In [1]: import numpy as np

In [2]: np.set_printoptions(suppress=True, linewidth=120)

In [3]: J = np.load("case15.npy")

In [4]: J.round(3)
Out[4]: 
array([[ 1.   ,  0.   ,  0.   ,  0.   ,  0.   ,  0.   ,  0.   ],
       [ 0.   ,  1.   ,  0.   ,  0.   ,  0.   ,  0.   ,  0.   ],
       [ 0.   ,  0.   ,  1.   ,  0.   ,  0.   ,  0.   ,  0.   ],
       [ 0.   ,  0.   ,  0.   ,  1.   ,  0.   ,  0.   ,  0.   ],
       [ 0.   ,  0.   ,  0.   ,  0.   ,  1.   ,  0.   ,  0.   ],
       [ 0.   ,  0.   ,  0.   ,  0.   ,  0.   , -0.5  , -0.866],
       [ 0.   ,  0.   ,  0.   ,  0.   ,  0.   ,  0.866, -0.5  ]])

In [5]: np.round(J.T @ J, 3) + 0
Out[5]: 
array([[1., 0., 0., 0., 0., 0., 0.],
       [0., 1., 0., 0., 0., 0., 0.],
       [0., 0., 1., 0., 0., 0., 0.],
       [0., 0., 0., 1., 0., 0., 0.],
       [0., 0., 0., 0., 1., 0., 0.],
       [0., 0., 0., 0., 0., 1., 0.],
       [0., 0., 0., 0., 0., 0., 1.]])

In [6]: np.round(np.linalg.pinv(J), 3)
Out[6]: 
array([[ 1.   ,  0.   ,  0.   ,  0.   ,  0.   ,  0.   ,  0.   ],
       [ 0.   ,  1.   ,  0.   ,  0.   ,  0.   ,  0.   ,  0.   ],
       [ 0.   ,  0.   ,  1.   ,  0.   ,  0.   ,  0.   ,  0.   ],
       [ 0.   ,  0.   ,  0.   ,  1.   ,  0.   ,  0.   ,  0.   ],
       [ 0.   ,  0.   ,  0.   ,  0.   ,  1.   ,  0.   ,  0.   ],
       [ 0.   ,  0.   ,  0.   ,  0.   ,  0.   , -0.5  ,  0.866],
       [ 0.   ,  0.   ,  0.   ,  0.   ,  0.   , -0.866, -0.5  ]])

In [7]: np.round(np.linalg.norm(J, axis=0), 3)
Out[7]: array([1., 1., 1., 1., 1., 1., 1.])

In [8]: rng = np.random.default_rng(16)

In [9]: lab = rng.permutation(7)

In [10]: lab
Out[10]: array([5, 0, 3, 4, 1, 6, 2])

In [11]: Y = J[lab][:, lab]

In [12]: np.trace(Y)
Out[12]: np.float64(4.0)

In [13]: np.round(np.sort(np.abs(np.linalg.eigvals(Y))), 3)
Out[13]: array([1., 1., 1., 1., 1., 1., 1.])

In [14]: np.allclose(Y, J)
Out[14]: False

In [15]: Y.round(3)
Out[15]: 
array([[-0.5  ,  0.   ,  0.   ,  0.   ,  0.   , -0.866,  0.   ],
       [ 0.   ,  1.   ,  0.   ,  0.   ,  0.   ,  0.   ,  0.   ],
       [ 0.   ,  0.   ,  1.   ,  0.   ,  0.   ,  0.   ,  0.   ],
       [ 0.   ,  0.   ,  0.   ,  1.   ,  0.   ,  0.   ,  0.   ],
       [ 0.   ,  0.   ,  0.   ,  0.   ,  1.   ,  0.   ,  0.   ],
       [ 0.866,  0.   ,  0.   ,  0.   ,  0.   , -0.5  ,  0.   ],
       [ 0.   ,  0.   ,  0.   ,  0.   ,  0.   ,  0.   ,  1.   ]])

In [16]: round(float(np.linalg.det(Y)), 3), round(np.linalg.det(J[lab]), 3)
Out[16]: (1.0, np.float64(1.0))
